% python3 -q
>>> import numpy as np
>>> np.set_printoptions(precision=2, suppress=True, linewidth=200, sign=" ")
>>> A2 = np.array([[-2, 0, 1, 2]])
>>> arr = A2.T @ A2
>>> print(arr)
[[ 4  0 -2 -4]
 [ 0  0  0  0]
 [-2  0  1  2]
 [-4  0  2  4]]
>>> # symmetric
>>> U, sigma, Vt = np.linalg.svd(arr)
>>> V = Vt[:(sigma > 1e-8).sum()]
>>> rng = np.random.default_rng(21)
>>> x = arr[1] + 5 * arr[0] + rng.integers(2) * np.eye(4)[1]
>>> print(x)
[ 20.   0. -10. -20.]
>>> print(V.T @ V)
[[ 0.44  0.   -0.22 -0.44]
 [ 0.    0.    0.    0.  ]
 [-0.22  0.    0.11  0.22]
 [-0.44  0.    0.22  0.44]]
>>> print(np.diag(V.T @ V))
[ 0.44  0.    0.11  0.44]
>>> vals, V = np.linalg.eigh(arr)
>>> x = np.array([-5, -1, -3, 2])
>>> print(np.round(x @ arr @ x / (x @ x), 2), round(float(vals[0]), 2), vals[-1])
3.1 -0.0 9.0
>>> print(x @ arr @ x)
121
>>> print((np.sign(V[:, -1].round(6)) == np.sign(V[0, -1].round(6))).astype(int))
[ 1  0  0  0]
>>> m1 = np.loadtxt("case5.csv", delimiter=",")
>>> print(m1)
[[ 0.39  0.21 -0.4 ]
 [ 1.14  0.55 -1.15]
 [-1.14 -0.59  1.11]
 [ 3.1   1.52 -3.11]
 [-0.35 -0.19  0.34]
 [-0.35 -0.18  0.39]
 [ 0.63  0.31 -0.63]
 [ 1.21  0.62 -1.18]
 [-2.1  -1.07  2.09]
 [-2.61 -1.31  2.62]]
>>> Ac = (m1 - m1.mean(axis=0)) / m1.std(axis=0)
>>> print(Ac.std(axis=0))
[ 1.  1.  1.]
>>> b = np.linalg.lstsq(np.delete(Ac, 1, axis=1), Ac[:, 1])[0]
>>> print(b)
[ 1.75  0.75]
>>> print(np.round(1 - np.var(Ac[:, 1] - np.delete(Ac, 1, axis=1) @ b), 2))
1.0
>>> G = np.cov(m1, rowvar=False)
>>> print(np.polyfit(m1[:, 0], m1[:, 1], 1))
[ 0.5  -0.01]
>>> print(np.round(np.linalg.eigvalsh(G)[::-1], 2) + 0)
[ 6.42  0.    0.  ]
>>> print(np.median(m1, axis=0))
[ 0.02  0.01 -0.03]
>>> print(np.corrcoef(m1.T))
[[ 1.  1. -1.]
 [ 1.  1. -1.]
 [-1. -1.  1.]]
>>> data = np.loadtxt("dump.csv", delimiter=",")
>>> print(data)
[[-4.  5.  0.  0.]
 [ 6.  6.  0.  0.]
 [ 0.  0.  4.  5.]
 [ 0.  0.  0.  4.]]
>>> # splits into 2 blocks
>>> vals, V = np.linalg.eig(data)
>>> print(np.prod(vals))
-864.0
>>> print(np.sort(np.linalg.eigvals(data.T)))
[-6.42  4.    4.    8.42]
>>> print(np.sort(np.linalg.eigvals(np.linalg.inv(data))))
[-0.16  0.12  0.25  0.25]
>>> print(vals)
[-6.42  8.42  4.    4.  ]
>>> print(np.allclose(arr, arr.T))
True
>>> np.linalg.determinant(arr)
Traceback (most recent call last):
  File "<python-input-39>", line 1, in <module>
    np.linalg.determinant(arr)
    ^^^^^^^^^^^^^^^^^^^^^
AttributeError: module 'numpy.linalg' has no attribute 'determinant'
>>> print(np.trace(arr))
9
>>> print(np.allclose(arr @ arr.T, arr.T @ arr))
True
>>> print((arr + arr.T) / 2)
[[ 4.  0. -2. -4.]
 [ 0.  0.  0.  0.]
 [-2.  0.  1.  2.]
 [-4.  0.  2.  4.]]
>>> assert arr == arr.T
Traceback (most recent call last):
  File "<python-input-43>", line 1, in <module>
    assert arr == arr.T
           ^^^^^^^^^^^^
ValueError: The truth value of an array with more than one element is ambiguous. Use a.any() or a.all()
>>> print(arr @ arr)
[[ 36   0 -18 -36]
 [  0   0   0   0]
 [-18   0   9  18]
 [-36   0  18  36]]
>>> print(round(np.linalg.det(arr), 2))
0.0
>>> print(np.round(np.sort(np.linalg.eigvals(arr).real), 2) + 0)
[ 0.  0.  0.  9.]
>>> print(np.poly(data))
[   1.  -10.  -22.  400. -864.]
>>> print(np.linalg.eigvals(data))
[-6.42  8.42  4.    4.  ]
>>> print(np.einsum("ii->", data))
10.0
>>> print(np.round(np.linalg.det(data.T), 2))
-864.0
>>> E = np.load("sample6.npy")
>>> print(E)
[[  5.94  -0.23   8.5    0.27 -17.1 ]
 [ 10.5   -8.    -8.99  -3.48  11.53]
 [  0.26   5.16  -5.15   1.7  -18.55]
 [  2.86  19.14   4.23  -2.33   1.52]
 [ 13.55   9.68 -11.03   0.84   0.5 ]
 [ -2.25   2.63 -10.37 -14.47  -8.44]
 [  8.38 -11.87   5.29  -9.27   8.66]
 [  8.62   6.36 -12.61  -8.05   7.84]
 [  9.26 -10.86  13.    -5.04   1.36]
 [ -4.64   5.31  16.28   0.35  -9.23]
 [ -7.89 -15.26   6.36  -4.26  -6.82]
 [  9.45   0.09 -14.16  10.38  -1.57]
 [  7.66 -16.29   2.03  -1.99  -8.24]
 [  3.21  11.87  -4.45  -2.85  14.86]
 [ -0.44   3.76  -5.65  18.5    3.41]
 [ -1.63  -6.38  -7.51  15.93  -6.81]
 [ -5.31   0.51   9.92   7.84 -14.55]
 [  2.07   7.96 -15.98  -0.57   8.76]]
>>> Ac = E - E.mean(axis=0)
>>> V = np.linalg.svd(Ac)[2][:1]
>>> A2 = Ac - Ac @ V.T @ V
>>> print(np.cov(Ac @ V.T, rowvar=False))
162.0733979148678
>>> print(A2.std(axis=0))
[ 5.25  8.15  5.7   8.15  6.07]
>>> print(np.linalg.norm(A2, axis=1).round(6).argmax())
6
>>> print(np.round(np.diag(V.T @ V), 2) + 0)
[ 0.06  0.16  0.41  0.    0.37]
>>> A2 = np.c_[E[:, :3] @ np.array([[-1, 1, -1], [-2, 2, -1], [1, 0, 2]]), np.array([2, 0, 2, 0, 0, 1, 2, 1, 2, 2, 1, 2, 2, 0, 0, 1, 0, 0])]
>>> print(A2)
[[  3.02   5.48  11.29   2.  ]
 [ -3.49  -5.5  -20.48   0.  ]
 [-15.73  10.58 -15.72   2.  ]
 [-36.91  41.14 -13.54   0.  ]
 [-43.94  32.91 -45.29   0.  ]
 [-13.38   3.01 -21.12   1.  ]
 [ 20.65 -15.36  14.07   2.  ]
 [-33.95  21.34 -40.2    1.  ]
 [ 25.46 -12.46  27.6    2.  ]
 [ 10.3    5.98  31.89   2.  ]
 [ 44.77 -38.41  35.87   1.  ]
 [-23.79   9.63 -37.86   2.  ]
 [ 26.95 -24.92  12.69   2.  ]
 [-31.4   26.95 -23.98   0.  ]
 [-12.73   7.08 -14.62   0.  ]
 [  6.88 -14.39  -7.01   1.  ]
 [ 14.21  -4.29  24.64   0.  ]
 [-33.97  17.99 -41.99   0.  ]]
>>> print(np.linalg.matrix_rank(np.c_[E, A2]))
6
>>> print(np.round(np.linalg.norm(A2 - E @ np.linalg.lstsq(E, A2)[0], axis=0), 2) + 0)
[ 0.    0.    0.    3.64]
>>> labels = rng.permutation(5)
>>> A2 = E[:, labels] * rng.choice([-1, 1], 5)
>>> print(A2)
[[  5.94   0.23  17.1   -0.27   8.5 ]
 [ 10.5    8.   -11.53   3.48  -8.99]
 [  0.26  -5.16  18.55  -1.7   -5.15]
 [  2.86 -19.14  -1.52   2.33   4.23]
 [ 13.55  -9.68  -0.5   -0.84 -11.03]
 [ -2.25  -2.63   8.44  14.47 -10.37]
 [  8.38  11.87  -8.66   9.27   5.29]
 [  8.62  -6.36  -7.84   8.05 -12.61]
 [  9.26  10.86  -1.36   5.04  13.  ]
 [ -4.64  -5.31   9.23  -0.35  16.28]
 [ -7.89  15.26   6.82   4.26   6.36]
 [  9.45  -0.09   1.57 -10.38 -14.16]
 [  7.66  16.29   8.24   1.99   2.03]
 [  3.21 -11.87 -14.86   2.85  -4.45]
 [ -0.44  -3.76  -3.41 -18.5   -5.65]
 [ -1.63   6.38   6.81 -15.93  -7.51]
 [ -5.31  -0.51  14.55  -7.84   9.92]
 [  2.07  -7.96  -8.76   0.57 -15.98]]
>>> U, _, Vt = np.linalg.svd(E.T @ A2)
>>> print(np.round(np.linalg.lstsq(E, A2)[0], 2) + 0)
[[ 1.  0.  0.  0.  0.]
 [ 0. -1.  0.  0.  0.]
 [ 0.  0.  0.  0.  1.]
 [ 0.  0.  0. -1.  0.]
 [ 0.  0. -1.  0.  0.]]
>>> d = np.linalg.norm(E[:, None] - E[None], axis=-1)
>>> print(d[4].round(6).argsort(kind="stable")[:4])
[  4   7  11  17]
>>> print(d.mean(axis=1).argmax())
10
>>> print(np.flatnonzero(d[4] < d.mean() / 2))
[ 4]
>>> mat = np.load("arr.npy")
>>> print(mat)
[[ 0.1  1.   3.   3.  -2. ]
 [-2.   2.1  3.   2.   3. ]
 [ 3.   3.  -2.9 -1.   0. ]
 [-3.   2.   3.  -2.9  2. ]
 [ 0.   1.   3.   3.  -1.9]]
>>> labels = rng.permutation(5)
>>> print(labels)
[ 2  3  0  4  1]
>>> A2 = mat[labels][:, labels]
>>> print(np.trace(A2))
-5.5
>>> print(round(np.linalg.det(A2), 2), round(np.linalg.det(mat[labels]), 2))
-18.46 18.46
>>> print(np.sort(np.abs(np.linalg.eigvals(A2))))
[ 0.1   1.36  5.02  5.2   5.2 ]
>>> print(np.diag(A2))
[-2.9 -2.9  0.1 -1.9  2.1]
>>> print(np.kron(np.eye(2, dtype=int), mat))
[[ 0.1  1.   3.   3.  -2.   0.   0.   0.   0.  -0. ]
 [-2.   2.1  3.   2.   3.  -0.   0.   0.   0.   0. ]
 [ 3.   3.  -2.9 -1.   0.   0.   0.  -0.  -0.   0. ]
 [-3.   2.   3.  -2.9  2.  -0.   0.   0.  -0.   0. ]
 [ 0.   1.   3.   3.  -1.9  0.   0.   0.   0.  -0. ]
 [ 0.   0.   0.   0.  -0.   0.1  1.   3.   3.  -2. ]
 [-0.   0.   0.   0.   0.  -2.   2.1  3.   2.   3. ]
 [ 0.   0.  -0.  -0.   0.   3.   3.  -2.9 -1.   0. ]
 [-0.   0.   0.  -0.   0.  -3.   2.   3.  -2.9  2. ]
 [ 0.   0.   0.   0.  -0.   0.   1.   3.   3.  -1.9]]
>>> print(np.round(np.linalg.det(mat.T), 2))
-18.46
>>> print(np.round(np.linalg.det(2 * mat), 2), round(float(np.linalg.det(mat)), 2))
-590.8 -18.46
>>> print(np.round(np.einsum("ij,ji->", mat, mat), 2))
58.85
>>> A = np.load("w.npy")
>>> print(A)
[[-14.46  15.95   4.45  -5.03   0.07]
 [-13.68  16.21   4.39  -4.96  -1.16]
 [-14.02  14.06   6.2   -6.06   0.08]
 [-14.64  15.77   5.17  -5.46  -0.99]
 [-15.47  15.65   4.79  -4.26  -0.55]
 [-14.98  13.8    5.35  -5.84  -1.07]
 [-14.71  16.12   4.28  -4.97  -1.82]
 [-14.42  15.11   3.67  -6.97  -0.08]
 [-13.9   15.1    4.25  -4.32   0.43]
 [-15.33  14.42   2.96  -4.94  -1.33]
 [-16.24  14.51   5.45  -5.24   0.95]
 [-14.92  13.62   6.67  -5.48  -0.87]
 [-15.77  14.86   4.69  -5.72   0.27]
 [-14.44  14.23   6.28  -3.62  -0.14]
 [-14.76  14.11   5.9   -3.89   1.45]]
>>> x = np.array([2, 5, -4, 1, 3])
>>> y = A @ x
>>> print(np.linalg.solve(A.T @ A, A.T @ y))
[ 2.  5. -4.  1.  3.]
>>> try:
...     np.linalg.solve(A, y)
... except np.linalg.LinAlgError as e:
...     print(repr(e))
... 
LinAlgError('Last 2 dimensions of the array must be square')
>>> y = y + 0.1 * rng.normal(size=15)
>>> print(y)
[ 28.19  27.77  11.7   20.52  22.07   8.43  23.79  24.92  27.89  20.79  15.78   3.62  19.15  13.13  17.81]
>>> b, *_ = np.linalg.lstsq(A, y)
>>> print(np.round(A.T @ (y - A @ b), 2) + 0)
[ 0.  0.  0.  0.  0.]
>>> print(b.round())
[ 2.  5. -4.  1.  3.]
>>> print(np.round(np.linalg.norm(y - A @ b), 2))
0.38
>>> f = np.array([4, 5])
>>> print(np.round(np.cross(m1[3, :3], m1[6, :3]), 2) + 0)
[ 0.01 -0.01  0.  ]
>>> print(np.round(np.correlate(m1[3], m1[6], "full"), 2) + 0)
[-1.95  0.    4.38 -0.01 -1.96]
>>> G = np.cov(A, rowvar=False)
>>> print(G.shape)
(5, 5)
>>> print(np.argsort(-A.std(axis=0).round(6), kind="stable"))
[ 2  4  1  3  0]
>>> print(np.linalg.eigvalsh(G)[::-1])
[ 1.65  0.82  0.66  0.47  0.29]
>>> print(np.round(np.corrcoef(A.T), 2) + 0)
[[ 1.    0.25  0.    0.03 -0.15]
 [ 0.25  1.   -0.55  0.06 -0.31]
 [ 0.   -0.55  1.    0.17  0.31]
 [ 0.03  0.06  0.17  1.    0.18]
 [-0.15 -0.31  0.31  0.18  1.  ]]
>>> U, sigma, Vt = np.linalg.svd(A)
>>> print(np.argmax(sigma[:-1] / (sigma[1:] + 1e-6)) + 1)
1
>>> A2 = U[:, :1] @ np.diag(sigma[:1]) @ Vt[:1]
>>> print(round(float(np.linalg.norm(A - A2, 2)), 2), round(float(sigma[1]), 2))
4.75 4.75
>>> print(round(np.abs(A - A2).max(), 2))
1.9
>>> F = np.array([[6, 1, 6, 4], [0, 9, 3, 1], [0, 0, 3, 6], [0, 0, 0, 8]])
>>> print(F)
[[ 6  1  6  4]
 [ 0  9  3  1]
 [ 0  0  3  6]
 [ 0  0  0  8]]
>>> # triangular: eigenvalues sit on the diagonal
>>> f = np.array([2, -2, -2])
>>> print(np.cross(F[2, :3], F[3, :3]))
[ 0  0  0]
>>> print(np.array([np.convolve(row, f, "same") for row in F]))
[[-10  -2  -6 -20]
 [ 18 -12 -22  -8]
 [  0   6   6 -18]
 [  0   0  16 -16]]
>>> print(np.convolve(F[2], f))
[  0   0   6   6 -18 -12]
>>> K = np.array([[-2, -2, -2, -2, -2, -2, -2, -2],
...     [-2, -4, -4, -4, -4, -4, -4, -4],
...     [-2, -4, -6, -6, -6, -6, -6, -6],
...     [-2, -4, -6, -8, -8, -8, -8, -8],
...     [-2, -4, -6, -8, -10, -10, -10, -10],
...     [-2, -4, -6, -8, -10, -12, -12, -12],
...     [-2, -4, -6, -8, -10, -12, -14, -14],
...     [-2, -4, -6, -8, -10, -12, -14, -16]])
>>> print(K)
[[ -2  -2  -2  -2  -2  -2  -2  -2]
 [ -2  -4  -4  -4  -4  -4  -4  -4]
 [ -2  -4  -6  -6  -6  -6  -6  -6]
 [ -2  -4  -6  -8  -8  -8  -8  -8]
 [ -2  -4  -6  -8 -10 -10 -10 -10]
 [ -2  -4  -6  -8 -10 -12 -12 -12]
 [ -2  -4  -6  -8 -10 -12 -14 -14]
 [ -2  -4  -6  -8 -10 -12 -14 -16]]
>>> # symmetric
>>> q, R = np.linalg.qr(K)
>>> print(q.round(2) + 0)
[[-0.35  0.94  0.    0.    0.    0.    0.    0.  ]
 [-0.35 -0.13  0.93  0.    0.    0.    0.    0.  ]
 [-0.35 -0.13 -0.15  0.91  0.    0.    0.    0.  ]
 [-0.35 -0.13 -0.15 -0.18  0.89  0.    0.    0.  ]
 [-0.35 -0.13 -0.15 -0.18 -0.22  0.87  0.    0.  ]
 [-0.35 -0.13 -0.15 -0.18 -0.22 -0.29  0.82  0.  ]
 [-0.35 -0.13 -0.15 -0.18 -0.22 -0.29 -0.41 -0.71]
 [-0.35 -0.13 -0.15 -0.18 -0.22 -0.29 -0.41  0.71]]
>>> print(round(float(abs(R[0, 0])), 2), np.round(np.linalg.norm(K[:, 0]), 2))
5.66 5.66
>>> print(q.shape, R.shape)
(8, 8) (8, 8)
>>> print(np.round(q.T @ q, 2) + 0)
[[ 1.  0.  0.  0.  0.  0.  0.  0.]
 [ 0.  1.  0.  0.  0.  0.  0.  0.]
 [ 0.  0.  1.  0.  0.  0.  0.  0.]
 [ 0.  0.  0.  1.  0.  0.  0.  0.]
 [ 0.  0.  0.  0.  1.  0.  0.  0.]
 [ 0.  0.  0.  0.  0.  1.  0.  0.]
 [ 0.  0.  0.  0.  0.  0.  1.  0.]
 [ 0.  0.  0.  0.  0.  0.  0.  1.]]
